$ ipython --no-banner

In [1]: import numpy as np

In [2]: from numpy import linalg as LA

In [3]: np.set_printoptions(suppress=True, linewidth=100)

In [4]: def tidy(a):
   ...:     return np.round(a, 2) + 0
   ...: 

In [5]: m1 = np.loadtxt("w.csv", delimiter=",")

In [6]: tidy(m1)
Out[6]: 
array([[-0.4 , -0.17, -1.18, -0.87,  0.49, -0.59,  0.47,  0.34, -0.86],
       [ 0.87, -0.55,  0.32,  0.63, -0.21, -1.03, -0.1 , -0.51, -1.02],
       [-0.24, -0.5 , -0.35, -0.52, -0.07, -0.8 , -1.33, -0.45,  0.82],
       [ 0.24, -0.85, -0.03, -0.87, -1.3 ,  0.79,  0.07, -0.18, -0.33],
       [-0.87,  0.67,  0.17,  0.19, -1.31, -0.87,  0.21,  0.45, -0.03],
       [ 0.16, -0.2 ,  1.32, -0.92,  0.4 , -0.37, -0.16,  1.01, -0.12],
       [ 0.16, -0.44, -0.58,  0.79, -0.17,  0.35, -0.84,  1.38, -0.24],
       [-1.43, -0.53,  0.54,  0.33,  0.33,  0.41, -0.42, -0.42, -0.79],
       [-0.32, -1.32,  0.04,  0.45,  0.08, -0.37,  1.02,  0.24,  0.85]])

In [7]: x = np.array([2, 2, 2, 0, 1, -2, 0, 2, 2])

In [8]: target = m1 @ x

In [9]: tidy(target)
Out[9]: array([-2.88,  0.07,  0.1 , -5.19,  1.21,  5.48, -0.3 , -5.75, -0.2 ])

In [10]: tidy(LA.solve(m1, target))
Out[10]: array([ 2.,  2.,  2.,  0.,  1., -2.,  0.,  2.,  2.])

In [11]: tidy(LA.solve(m1.T, m1[5]))
Out[11]: array([0., 0., 0., 0., 0., 1., 0., 0., 0.])

In [12]: tidy(LA.solve(m1, 2 * target))
Out[12]: array([ 4.,  4.,  4.,  0.,  2., -4.,  0.,  4.,  4.])

In [13]: tidy(LA.solve(m1, m1[:, 5]))
Out[13]: array([0., 0., 0., 0., 0., 1., 0., 0., 0.])

In [14]: q, evecs = LA.qr(m1[:, :7])[0], LA.qr(m1[:, 7:])[0]

In [15]: s = LA.svd(q.T @ evecs, compute_uv=False)

In [16]: tidy(s)
Out[16]: array([0., 0.])

In [17]: tidy(np.degrees(np.arccos(s.clip(0, 1))))
Out[17]: array([90., 90.])

In [18]: data = np.load("out7.npy")

In [19]: data
Out[19]: 
array([[ 3,  4,  5,  6,  7,  8,  9, 10, 11],
       [12, 13, 14, 15, 16, 17, 18, 19, 20],
       [21, 22, 23, 24, 25, 26, 27, 28, 29],
       [30, 31, 32, 33, 34, 35, 36, 37, 38],
       [39, 40, 41, 42, 43, 44, 45, 46, 47]])

In [20]: # rank 2

In [21]: x = np.array([1, 2, 2, 0, 1, 1, 2, 1, 1])

In [22]: h = np.maximum(data @ x, 0)

In [23]: data * (h > 1e-9)[:, None]
Out[23]: 
array([[ 3,  4,  5,  6,  7,  8,  9, 10, 11],
       [12, 13, 14, 15, 16, 17, 18, 19, 20],
       [21, 22, 23, 24, 25, 26, 27, 28, 29],
       [30, 31, 32, 33, 34, 35, 36, 37, 38],
       [39, 40, 41, 42, 43, 44, 45, 46, 47]])

In [24]: data.T @ h
Out[24]: array([37575, 38940, 40305, 41670, 43035, 44400, 45765, 47130, 48495])

In [25]: np.abs(np.diag(LA.qr(data)[1])) > 1e-9
Out[25]: array([ True,  True, False, False, False])

In [26]: np.unique(data.round(6), axis=0).shape
Out[26]: (5, 9)

In [27]: LA.matrix_rank(data, rtol=0.1)
Out[27]: np.int64(1)

In [28]: LA.cond(data) > 100
Out[28]: np.True_

In [29]: left, s, VT = LA.svd(data)

In [30]: evecs = VT[:(s > 1e-8).sum()]

In [31]: rng = np.random.default_rng(72974)

In [32]: x = data[0] + 3 * data[4] + rng.integers(2) * np.eye(9)[0]

In [33]: x
Out[33]: array([121., 124., 128., 132., 136., 140., 144., 148., 152.])

In [34]: tidy(LA.norm(x - evecs.T @ evecs @ x))
Out[34]: np.float64(0.79)

In [35]: LA.matrix_rank(np.vstack([data, x]))
Out[35]: np.int64(3)

In [36]: np.allclose(evecs.T @ evecs @ x, x)
Out[36]: False

In [37]: tidy(evecs.T @ evecs)
Out[37]: 
array([[ 0.38,  0.31,  0.24,  0.18,  0.11,  0.04, -0.02, -0.09, -0.16],
       [ 0.31,  0.26,  0.21,  0.16,  0.11,  0.06,  0.01, -0.04, -0.09],
       [ 0.24,  0.21,  0.18,  0.14,  0.11,  0.08,  0.04,  0.01, -0.02],
       [ 0.18,  0.16,  0.14,  0.13,  0.11,  0.09,  0.08,  0.06,  0.04],
       [ 0.11,  0.11,  0.11,  0.11,  0.11,  0.11,  0.11,  0.11,  0.11],
       [ 0.04,  0.06,  0.08,  0.09,  0.11,  0.13,  0.14,  0.16,  0.18],
       [-0.02,  0.01,  0.04,  0.08,  0.11,  0.14,  0.18,  0.21,  0.24],
       [-0.09, -0.04,  0.01,  0.06,  0.11,  0.16,  0.21,  0.26,  0.31],
       [-0.16, -0.09, -0.02,  0.04,  0.11,  0.18,  0.24,  0.31,  0.38]])

In [38]: A2 = np.array([[-1, 3, -1, 2, 3],
    ...:     [-2, -3, -2, -2, 3],
    ...:     [1, 2, 1, 2, 2],
    ...:     [-3, 0, 3, -1, 1],
    ...:     [1, 0, 2, 3, 2]])

In [39]: E = np.triu(A2, 1)

In [40]: E
Out[40]: 
array([[ 0,  3, -1,  2,  3],
       [ 0,  0, -2, -2,  3],
       [ 0,  0,  0,  2,  2],
       [ 0,  0,  0,  0,  1],
       [ 0,  0,  0,  0,  0]])

In [41]: x = np.array([3, 3, 3, 2, 5, 3, 3, 5, 2])

In [42]: tidy(m1 @ (2 * x))
Out[42]: array([ -9.87, -11.79, -23.36, -18.31, -12.05,  14.5 ,   6.23, -11.34,   2.78])

In [43]: tidy(np.einsum("ij,j->i", m1, x))
Out[43]: array([ -4.94,  -5.89, -11.68,  -9.16,  -6.03,   7.25,   3.12,  -5.67,   1.39])

In [44]: LA.norm(m1 @ x) <= LA.norm(m1, 2) * LA.norm(x) + 1e-9
Out[44]: np.True_

In [45]: (m1 @ x).argmax()
Out[45]: np.int64(5)

In [46]: left, s, VT = LA.svd(data)

In [47]: np.argmax(s[:-1] / (s[1:] + 1e-6)) + 1
Out[47]: np.int64(2)

In [48]: tidy(s)
Out[48]: array([188.82,   7.83,   0.  ,   0.  ,   0.  ])

In [49]: A2 = left[:, :2] @ np.diag(s[:2]) @ VT[:2]

In [50]: LA.matrix_rank(data, rtol=0.05)
Out[50]: np.int64(1)

In [51]: tidy(LA.norm(data - A2, 2)), tidy(s[2])
Out[51]: (np.float64(0.0), np.float64(0.0))

In [52]: tidy(A2)
Out[52]: 
array([[ 3.,  4.,  5.,  6.,  7.,  8.,  9., 10., 11.],
       [12., 13., 14., 15., 16., 17., 18., 19., 20.],
       [21., 22., 23., 24., 25., 26., 27., 28., 29.],
       [30., 31., 32., 33., 34., 35., 36., 37., 38.],
       [39., 40., 41., 42., 43., 44., 45., 46., 47.]])

In [53]: tidy(LA.norm(data - A2) / LA.norm(data))
Out[53]: np.float64(0.0)

In [54]: left, s, VT = LA.svd(E)

In [55]: evecs = VT[:(s > 1e-8).sum()]

In [56]: x = E[1] + -2 * E[2] + rng.integers(2) * np.eye(5)[0]

In [57]: x
Out[57]: array([ 1.,  0., -2., -6., -1.])

In [58]: np.allclose(evecs.T @ evecs @ x, x)
Out[58]: False

In [59]: tidy(LA.norm(x - evecs.T @ evecs @ x))
Out[59]: np.float64(1.0)

In [60]: LA.matrix_rank(np.vstack([E, x]))
Out[60]: np.int64(5)

In [61]: w1 = np.array([[3, -4], [-4, 2], [-4, 0], [4, -1], [0, -2]])

In [62]: b = np.array([3, 5])

In [63]: hid = np.maximum(E @ w1 + b, 0)

In [64]: (hid > 0).astype(int)
Out[64]: 
array([[1, 1],
       [1, 1],
       [1, 0],
       [1, 1],
       [1, 1]])

In [65]: hid
Out[65]: 
array([[ 3,  3],
       [ 3,  1],
       [11,  0],
       [ 3,  3],
       [ 3,  5]])

In [66]: basis = np.array([[2, 0, 1], [-3, 2, 0]])

In [67]: hid @ basis
Out[67]: 
array([[-3,  6,  3],
       [ 3,  2,  3],
       [22,  0, 11],
       [-3,  6,  3],
       [-9, 10,  3]])

In [68]: F = np.load("run6.npy")

In [69]: F
Out[69]: 
array([[ 3, -2,  0,  2,  0,  3],
       [ 1,  2,  0,  1,  1,  2],
       [-1,  0, -3,  3,  2,  0],
       [ 0,  2, -3, -1,  3, -3],
       [-3, -2, -2, -3,  2, -3],
       [ 0, -2,  3,  0,  0,  3],
       [-2,  0,  0, -3,  3, -3],
       [ 1,  1,  3,  3, -3,  3],
       [ 0,  3,  0, -1,  2, -3],
       [ 1,  0, -2,  2,  0,  3],
       [-3,  1,  2,  3,  0,  0],
       [-3, -2, -2, -3,  2, -3]])

In [70]: basis = F[[2, 4]].astype(float)

In [71]: for _ in range(3):
    ...:     lab = LA.norm(F[:, None] - basis, axis=-1).argmin(axis=1)
    ...:     basis = np.array([F[lab == j].mean(axis=0) for j in range(2)])
    ...: 

In [72]: lab
Out[72]: array([0, 0, 0, 1, 1, 0, 1, 0, 1, 0, 0, 1])

In [73]: np.abs(basis[1] - basis[0]).argmax()
Out[73]: np.int64(5)

In [74]: np.bincount(lab)
Out[74]: array([7, 5])

In [75]: ang = np.radians(135)

In [76]: r_ = np.eye(6)

In [77]: r_[2, 2] = r_[4, 4] = np.cos(ang)

In [78]: r_[2, 4], r_[4, 2] = -np.sin(ang), np.sin(ang)

In [79]: tidy(r_)
Out[79]: 
array([[ 1.  ,  0.  ,  0.  ,  0.  ,  0.  ,  0.  ],
       [ 0.  ,  1.  ,  0.  ,  0.  ,  0.  ,  0.  ],
       [ 0.  ,  0.  , -0.71,  0.  , -0.71,  0.  ],
       [ 0.  ,  0.  ,  0.  ,  1.  ,  0.  ,  0.  ],
       [ 0.  ,  0.  ,  0.71,  0.  , -0.71,  0.  ],
       [ 0.  ,  0.  ,  0.  ,  0.  ,  0.  ,  1.  ]])

In [80]: A2 = F @ r_.T

In [81]: np.allclose(LA.norm(F, axis=1), LA.norm(A2, axis=1))
Out[81]: True

In [82]: np.allclose(F @ F.T, A2 @ A2.T)
Out[82]: True

In [83]: tidy(A2)
Out[83]: 
array([[ 3.  , -2.  ,  0.  ,  2.  ,  0.  ,  3.  ],
       [ 1.  ,  2.  , -0.71,  1.  , -0.71,  2.  ],
       [-1.  ,  0.  ,  0.71,  3.  , -3.54,  0.  ],
       [ 0.  ,  2.  ,  0.  , -1.  , -4.24, -3.  ],
       [-3.  , -2.  ,  0.  , -3.  , -2.83, -3.  ],
       [ 0.  , -2.  , -2.12,  0.  ,  2.12,  3.  ],
       [-2.  ,  0.  , -2.12, -3.  , -2.12, -3.  ],
       [ 1.  ,  1.  ,  0.  ,  3.  ,  4.24,  3.  ],
       [ 0.  ,  3.  , -1.41, -1.  , -1.41, -3.  ],
       [ 1.  ,  0.  ,  1.41,  2.  , -1.41,  3.  ],
       [-3.  ,  1.  , -1.41,  3.  ,  1.41,  0.  ],
       [-3.  , -2.  ,  0.  , -3.  , -2.83, -3.  ]])

In [84]: tidy(LA.det(r_)), tidy(np.trace(r_))
Out[84]: (np.float64(1.0), np.float64(2.59))

In [85]: [round(float(x), 2) for x in LA.svd(E, compute_uv=False)[:3]]
Out[85]: [5.67, 3.7, 1.73]

In [86]: LA.matrix_rank(E, rtol=0.1)
Out[86]: np.int64(3)

In [87]: np.argsort(-LA.norm(E, axis=0).round(6), kind="stable")[:3]
Out[87]: array([4, 3, 1])

In [88]: tidy(LA.norm(E, 2) / LA.norm(E))
Out[88]: np.float64(0.81)

In [89]: q, r_ = LA.qr(F)

In [90]: tidy(q)
Out[90]: 
array([[-0.45,  0.41, -0.1 ,  0.16, -0.47,  0.36],
       [-0.15, -0.32, -0.03,  0.01, -0.28, -0.6 ],
       [ 0.15, -0.02, -0.39,  0.6 , -0.25,  0.14],
       [ 0.  , -0.34, -0.42, -0.11, -0.22,  0.09],
       [ 0.45,  0.27, -0.19, -0.1 ,  0.03, -0.08],
       [ 0.  ,  0.34,  0.42, -0.04, -0.5 , -0.31],
       [ 0.3 , -0.05,  0.06, -0.3 , -0.45, -0.04],
       [-0.15, -0.15,  0.39,  0.23,  0.2 , -0.01],
       [ 0.  , -0.51,  0.  , -0.24, -0.29,  0.23],
       [-0.15,  0.02, -0.32,  0.29,  0.06, -0.56],
       [ 0.45, -0.24,  0.38,  0.54, -0.15,  0.11],
       [ 0.45,  0.27, -0.19, -0.1 ,  0.03, -0.08]])

In [91]: tidy(q.T @ q)
Out[91]: 
array([[1., 0., 0., 0., 0., 0.],
       [0., 1., 0., 0., 0., 0.],
       [0., 0., 1., 0., 0., 0.],
       [0., 0., 0., 1., 0., 0.],
       [0., 0., 0., 0., 1., 0.],
       [0., 0., 0., 0., 0., 1.]])

In [92]: q.shape, r_.shape
Out[92]: ((12, 6), (6, 6))

In [93]: np.allclose(r_.T @ r_, F.T @ F)
Out[93]: True

In [94]: tidy(q @ r_)
Out[94]: 
array([[ 3., -2.,  0.,  2.,  0.,  3.],
       [ 1.,  2.,  0.,  1.,  1.,  2.],
       [-1.,  0., -3.,  3.,  2.,  0.],
       [ 0.,  2., -3., -1.,  3., -3.],
       [-3., -2., -2., -3.,  2., -3.],
       [ 0., -2.,  3.,  0.,  0.,  3.],
       [-2.,  0.,  0., -3.,  3., -3.],
       [ 1.,  1.,  3.,  3., -3.,  3.],
       [ 0.,  3.,  0., -1.,  2., -3.],
       [ 1.,  0., -2.,  2.,  0.,  3.],
       [-3.,  1.,  2.,  3.,  0.,  0.],
       [-3., -2., -2., -3.,  2., -3.]])

In [95]: np.trace(q @ q.T)
Out[95]: np.float64(6.0)

In [96]: tidy(np.abs(np.diag(r_)))
Out[96]: array([6.63, 5.85, 7.05, 6.89, 3.84, 3.12])
